% ipython --no-banner

In [1]: import numpy as np

In [2]: np.set_printoptions(precision=3, suppress=True, linewidth=160, legacy="1.25")

In [3]: rnd = lambda a: np.round(a, 3) + 0

In [4]: out = np.array([[2]])

In [5]: cent = np.array([[4, -5, -4], [-3, -4, -1], [5, 1, 3]])

In [6]: mat = np.block([[out, np.array([[4, 7, 5]])], [np.zeros((3, 1)), cent]])

In [7]: mat
Out[7]: 
array([[ 2.,  4.,  7.,  5.],
       [ 0.,  4., -5., -4.],
       [ 0., -3., -4., -1.],
       [ 0.,  5.,  1.,  3.]])

In [8]: out = mat / np.linalg.norm(mat, axis=1, keepdims=True)

In [9]: gram = out @ out.T

In [10]: rnd(gram[3])
Out[10]: array([ 0.732,  0.067, -0.729,  1.   ])

In [11]: (np.abs(gram) > 0.9).astype(int)
Out[11]: 
array([[1, 0, 1, 0],
       [0, 1, 0, 0],
       [1, 0, 1, 0],
       [0, 0, 0, 1]])

In [12]: rnd(gram)
Out[12]: 
array([[ 1.   , -0.533, -0.91 ,  0.732],
       [-0.533,  1.   ,  0.312,  0.067],
       [-0.91 ,  0.312,  1.   , -0.729],
       [ 0.732,  0.067, -0.729,  1.   ]])

In [13]: (gram - 2 * np.eye(4)).round(6).argmax(axis=1)
Out[13]: array([3, 2, 1, 0])

In [14]: rnd(np.degrees(np.arccos(np.clip(gram[3, 1], -1, 1))))
Out[14]: 86.149

In [15]: rng = np.random.default_rng(536391)

In [16]: out = mat + rng.integers(-2, 3, (4, 2)) @ rng.integers(-2, 3, (2, 4))

In [17]: out
Out[17]: 
array([[ 4.,  0.,  6.,  6.],
       [ 2.,  0., -6., -3.],
       [ 4., -7., -6.,  1.],
       [ 0.,  9.,  1.,  3.]])

In [18]: np.abs(out - mat).sum(axis=1)
Out[18]: array([ 8.,  8., 12.,  4.])

In [19]: np.linalg.matrix_rank(out - mat, tol=1e-8)
Out[19]: 2

In [20]: np.linalg.determinant(out)
---------------------------------------------------------------------------
AttributeError                            Traceback (most recent call last)
Cell In[20], line 1
----> 1 np.linalg.determinant(out)

AttributeError: module 'numpy.linalg' has no attribute 'determinant'

In [21]: (out + out.T) / 2
Out[21]: 
array([[ 4. ,  1. ,  5. ,  3. ],
       [ 1. ,  0. , -6.5,  3. ],
       [ 5. , -6.5, -6. ,  1. ],
       [ 3. ,  3. ,  1. ,  3. ]])

In [22]: np.allclose(out, out.T)
Out[22]: False

In [23]: rnd(np.linalg.det(out))
Out[23]: -1560.0

In [24]: assert out == out.T
---------------------------------------------------------------------------
ValueError                                Traceback (most recent call last)
Cell In[24], line 1
----> 1 assert out == out.T

ValueError: The truth value of an array with more than one element is ambiguous. Use a.any() or a.all()

In [25]: np.allclose(out @ out.T, out.T @ out)
Out[25]: False

In [26]: J = np.array([[-2, -3, 3], [-3, 2, 1], [0, -1, 0]])

In [27]: J
Out[27]: 
array([[-2, -3,  3],
       [-3,  2,  1],
       [ 0, -1,  0]])

In [28]: idx = rng.permutation(3)

In [29]: out = J[:, idx] * rng.choice([-1, 1], 3)

In [30]: out
Out[30]: 
array([[-3,  3, -2],
       [ 2,  1, -3],
       [-1,  0,  0]])

In [31]: U, _, vt = np.linalg.svd(J.T @ out)

In [32]: idx
Out[32]: array([1, 2, 0])

In [33]: data = np.load("x.npy")

In [34]: data
Out[34]: 
array([[1.   , 0.7  , 0.49 , 0.343, 0.24 ],
       [0.7  , 1.   , 0.7  , 0.49 , 0.343],
       [0.49 , 0.7  , 1.   , 0.7  , 0.49 ],
       [0.343, 0.49 , 0.7  , 1.   , 0.7  ],
       [0.24 , 0.343, 0.49 , 0.7  , 1.   ]])

In [35]: evals, vecs = np.linalg.eig(data)

In [36]: rnd(np.sort(np.linalg.eigvals(data @ data)))
Out[36]: array([0.037, 0.066, 0.188, 1.027, 9.628])

In [37]: rnd(data @ vecs[:, 0] - evals[0] * vecs[:, 0])
Out[37]: array([0., 0., 0., 0., 0.])

In [38]: rnd(np.sort(np.linalg.eigvals(data.T)))
Out[38]: array([0.193, 0.257, 0.434, 1.013, 3.103])

In [39]: evals, vecs = np.linalg.eigh(data)

In [40]: rnd(np.linalg.eigvalsh(data @ data))
Out[40]: array([0.037, 0.066, 0.188, 1.027, 9.628])

In [41]: rnd(evals.sum()), np.trace(data)
Out[41]: (5.0, 5.0)

In [42]: rnd(vecs.T @ data @ vecs)
Out[42]: 
array([[0.193, 0.   , 0.   , 0.   , 0.   ],
       [0.   , 0.257, 0.   , 0.   , 0.   ],
       [0.   , 0.   , 0.434, 0.   , 0.   ],
       [0.   , 0.   , 0.   , 1.013, 0.   ],
       [0.   , 0.   , 0.   , 0.   , 3.103]])

In [43]: rnd(np.linalg.eigvalsh(data + 2 * np.eye(5)))
Out[43]: array([2.193, 2.257, 2.434, 3.013, 5.103])

In [44]: evals, vecs = np.linalg.eigh(data)

In [45]: vec = np.array([1, 2, 2, 0, 1])

In [46]: rnd(vecs * np.sqrt(evals) @ vecs.T)
Out[46]: 
array([[0.91 , 0.347, 0.186, 0.111, 0.071],
       [0.347, 0.853, 0.327, 0.179, 0.111],
       [0.186, 0.327, 0.847, 0.327, 0.186],
       [0.111, 0.179, 0.327, 0.853, 0.347],
       [0.071, 0.111, 0.186, 0.347, 0.91 ]])

In [47]: rnd(np.linalg.eigvalsh(data[1:, 1:]))
Out[47]: array([0.203, 0.318, 0.754, 2.725])

In [48]: rnd(vecs * np.abs(evals) @ vecs.T)
Out[48]: 
array([[1.   , 0.7  , 0.49 , 0.343, 0.24 ],
       [0.7  , 1.   , 0.7  , 0.49 , 0.343],
       [0.49 , 0.7  , 1.   , 0.7  , 0.49 ],
       [0.343, 0.49 , 0.7  , 1.   , 0.7  ],
       [0.24 , 0.343, 0.49 , 0.7  , 1.   ]])

In [49]: O, vecs = np.linalg.qr(data[:, :2])[0], np.linalg.qr(data[:, 2:])[0]

In [50]: sig = np.linalg.svd(O.T @ vecs, compute_uv=False)

In [51]: rnd(np.degrees(np.arccos(sig.clip(0, 1))))
Out[51]: array([16.829, 80.133])

In [52]: (sig > 0.9).sum()
Out[52]: 1

In [53]: rnd(sig)
Out[53]: array([0.957, 0.171])

In [54]: out = np.array([[0, 2, 0], [3, 1, 0], [2, 0, 3], [0, 1, 1], [1, 3, 2]])

In [55]: np.linalg.matrix_rank(np.vstack([data, out.T]))
Out[55]: 5

In [56]: rnd(np.einsum("ij,ij->i", data, data))
Out[56]: array([1.905, 2.338, 2.46 , 2.338, 1.905])

In [57]: rnd(np.einsum("ij->j", data))
Out[57]: array([2.773, 3.233, 3.38 , 3.233, 2.773])

In [58]: m1 = np.load("sample3.npy")

In [59]: m1
Out[59]: 
array([[0., 3., 3.],
       [3., 0., 0.],
       [3., 0., 0.]])

In [60]: evals, vecs = np.linalg.eigh(m1)

In [61]: rnd(evals)
Out[61]: array([-4.243,  0.   ,  4.243])

In [62]: rnd(np.linalg.svd(m1, compute_uv=False))
Out[62]: array([4.243, 4.243, 0.   ])

In [63]: (evals > 1e-8).sum(), (evals < -1e-8).sum()
Out[63]: (1, 1)

In [64]: rnd(vecs @ np.diag(evals) @ vecs.T)
Out[64]: 
array([[0., 3., 3.],
       [3., 0., 0.],
       [3., 0., 0.]])

In [65]: np.abs(vecs[:, -1]).round(6).argmax()
Out[65]: 0

In [66]: rnd(np.linalg.eigvalsh(m1 + 4 * np.eye(3)))
Out[66]: array([-0.243,  4.   ,  8.243])

In [67]: rnd(np.abs(vecs[:, -1]))
Out[67]: array([0.707, 0.5  , 0.5  ])

In [68]: evals.sum(), np.trace(m1)
Out[68]: (0.0, 0.0)

In [69]: proj = np.triu(np.array([[1, -2, 0], [2, -2, -2], [0, 0, 1]]), 1) + np.eye(3)

In [70]: out = proj @ m1 @ np.linalg.inv(proj)

In [71]: np.trace(out), np.trace(m1)
Out[71]: (0.0, 0.0)

In [72]: rnd(np.linalg.det(out))
Out[72]: 0.0

In [73]: out
Out[73]: 
array([[ -6.,  -9., -15.],
       [ -3.,  -6., -12.],
       [  3.,   6.,  12.]])

In [74]: np.linalg.matrix_rank(out)
Out[74]: 2

In [75]: f = np.array([-2, -1])

In [76]: np.polyval(f, out[1])
Out[76]: array([ 5., 11., 23.])

In [77]: K = np.load("test2.npy")

In [78]: K
Out[78]: 
array([[0, 0, 0, 0],
       [0, 0, 0, 0],
       [1, 2, 0, 0],
       [1, 2, 0, 1]])

In [79]: # triangular, det is the product of the diagonal

In [80]: out = np.array([[4, -6], [3, 5]])

In [81]: cent = np.kron(out, K)

In [82]: cent.shape
Out[82]: (8, 8)

In [83]: cent
Out[83]: 
array([[  0,   0,   0,   0,   0,   0,   0,   0],
       [  0,   0,   0,   0,   0,   0,   0,   0],
       [  4,   8,   0,   0,  -6, -12,   0,   0],
       [  4,   8,   0,   4,  -6, -12,   0,  -6],
       [  0,   0,   0,   0,   0,   0,   0,   0],
       [  0,   0,   0,   0,   0,   0,   0,   0],
       [  3,   6,   0,   0,   5,  10,   0,   0],
       [  3,   6,   0,   3,   5,  10,   0,   5]])

In [84]: np.linalg.matrix_rank(cent)
Out[84]: 4

In [85]: t3 = np.stack([m1, 2 * m1, m1[::-1]])

In [86]: t3.sum(axis=0)
Out[86]: 
array([[ 3.,  9.,  9.],
       [12.,  0.,  0.],
       [ 9.,  3.,  3.]])

In [87]: rnd(np.linalg.det(t3))
Out[87]: array([0., 0., 0.])

In [88]: rnd(np.linalg.norm(t3, axis=(1, 2)))
Out[88]: array([ 6., 12.,  6.])

In [89]: (t3 @ m1.T).shape
Out[89]: (3, 3, 3)

In [90]: r = np.linalg.matrix_rank(K)

In [91]: r
Out[91]: 2

In [92]: ns = np.linalg.svd(K)[2][r:].T

In [93]: [int(np.linalg.matrix_rank(np.delete(K, i, axis=0))) for i in range(4)]
Out[93]: [2, 2, 1, 1]

In [94]: np.allclose(K @ ns, 0)
Out[94]: True

In [95]: rnd(K @ ns)
Out[95]: 
array([[0., 0.],
       [0., 0.],
       [0., 0.],
       [0., 0.]])

In [96]: [int(np.linalg.matrix_rank(K[:i])) for i in range(1, len(K) + 1)]
Out[96]: [0, 0, 1, 2]

In [97]: np.linalg.matrix_rank(K.T @ K), np.linalg.matrix_rank(K @ K.T)
Out[97]: (2, 2)

In [98]: [int(np.linalg.matrix_rank(K[:, :j + 1])) for j in range(4)]
Out[98]: [1, 1, 1, 2]

In [99]: idx = rng.permutation(4)

In [100]: idx
Out[100]: array([1, 3, 2, 0])

In [101]: out = K[idx][:, idx]

In [102]: np.allclose(out, K)
Out[102]: False

In [103]: np.trace(out)
Out[103]: 1

In [104]: out = np.array([[1, 0, 2]])

In [105]: X = np.block([[np.zeros((1, 1)), out], [out.T, np.zeros((3, 3))]])

In [106]: X
Out[106]: 
array([[0., 1., 0., 2.],
       [1., 0., 0., 0.],
       [0., 0., 0., 0.],
       [2., 0., 0., 0.]])

In [107]: # null space of dimension 2

In [108]: evals, vecs = np.linalg.eigh(X)

In [109]: evals.sum(), np.trace(X)
Out[109]: (0.0, 0.0)

In [110]: rnd(vecs @ np.diag(evals) @ vecs.T)
Out[110]: 
array([[0., 1., 0., 2.],
       [1., 0., 0., 0.],
       [0., 0., 0., 0.],
       [2., 0., 0., 0.]])

In [111]: rnd(np.linalg.eigvalsh(X @ X))
Out[111]: array([0., 0., 5., 5.])

In [112]: rnd(np.abs(vecs[:, -1]))
Out[112]: array([0.707, 0.316, 0.   , 0.632])

In [113]: np.abs(vecs[:, -1]).round(6).argmax()
Out[113]: 0

In [114]: rnd(vecs.T @ vecs)
Out[114]: 
array([[1., 0., 0., 0.],
       [0., 1., 0., 0.],
       [0., 0., 1., 0.],
       [0., 0., 0., 1.]])

In [115]: t3 = np.stack([X, -2 * X, X[::-1]])

In [116]: np.linalg.matrix_rank(t3.reshape(3, -1))
Out[116]: 2

In [117]: (t3 @ X.T).shape
Out[117]: (3, 4, 4)

In [118]: t3.shape
Out[118]: (3, 4, 4)

In [119]: rnd(np.linalg.det(t3))
Out[119]: array([0., 0., 0.])

In [120]: W1 = np.array([[2, 1, 1], [-1, 2, -2], [0, 2, 1], [-2, 2, 1]])

In [121]: b = np.array([-2, -2, 2])

In [122]: H = np.maximum(X @ W1 + b, 0)

In [123]: H
Out[123]: 
array([[0., 4., 2.],
       [0., 0., 3.],
       [0., 0., 2.],
       [2., 0., 4.]])

In [124]: (H > 0).mean(axis=0)
Out[124]: array([0.25, 0.25, 1.  ])

In [125]: cent = np.array([[7, 5, 0], [8, 3, 8], [7, 9, 9]])

In [126]: W1 @ cent
Out[126]: 
array([[ 29,  22,  17],
       [ -5, -17,  -2],
       [ 23,  15,  25],
       [  9,   5,  25]])

In [127]: H @ cent
Out[127]: 
array([[46., 30., 50.],
       [21., 27., 27.],
       [14., 18., 18.],
       [42., 46., 36.]])

In [128]: (H @ cent).round(6).argmax(axis=1)
Out[128]: array([2, 1, 1, 1])

In [129]: F = np.loadtxt("dump.csv", delimiter=",")

In [130]: F
Out[130]: 
array([[ 1.6  , -0.6  ,  0.4  ],
       [-0.356,  0.227, -0.715],
       [ 0.2  ,  1.5  , -1.1  ],
       [ 1.9  , -0.6  ,  0.1  ],
       [-0.4  ,  0.2  , -0.7  ]])

In [131]: proj = F @ np.linalg.solve(F.T @ F, F.T)

In [132]: np.linalg.matrix_rank(np.eye(5) - proj)
Out[132]: 2

In [133]: rnd(np.linalg.eigvalsh(proj))
Out[133]: array([0., 0., 1., 1., 1.])

In [134]: rnd((np.eye(5) - proj) @ F)
Out[134]: 
array([[0., 0., 0.],
       [0., 0., 0.],
       [0., 0., 0.],
       [0., 0., 0.],
       [0., 0., 0.]])

In [135]: rnd(np.diag(proj))
Out[135]: array([0.401, 0.469, 0.999, 0.648, 0.484])

In [136]: rnd(proj)
Out[136]: 
array([[ 0.401, -0.115, -0.022,  0.459, -0.125],
       [-0.115,  0.469,  0.01 ,  0.097,  0.476],
       [-0.022,  0.01 ,  0.999,  0.017, -0.018],
       [ 0.459,  0.097,  0.017,  0.648,  0.087],
       [-0.125,  0.476, -0.018,  0.087,  0.484]])

In [137]: np.allclose(proj @ proj, proj)
Out[137]: True

In [138]: vec = np.array([0, 3, 2])

In [139]: y = F @ vec

In [140]: rnd(np.linalg.lstsq(F, y)[0])
Out[140]: array([0., 3., 2.])

In [141]: rnd(np.linalg.solve(F.T @ F, F.T @ y))
Out[141]: array([0., 3., 2.])

In [142]: y = y + 0.3 * rng.normal(size=5)

In [143]: rnd(y)
Out[143]: array([-1.433, -0.753,  2.445, -1.37 , -1.05 ])

In [144]: b, *_ = np.linalg.lstsq(F, y)

In [145]: rnd(F.T @ (y - F @ b))
Out[145]: array([0., 0., 0.])

In [146]: [round(float(np.linalg.norm(np.linalg.solve(F.T @ F + lam * np.eye(3), F.T @ y))), 2) for lam in (0, 1, 10, 100)]
Out[146]: [3.83, 1.34, 0.39, 0.06]

In [147]: b.round()
Out[147]: array([0., 3., 2.])

In [148]: rnd(b)
Out[148]: array([0.018, 3.193, 2.118])
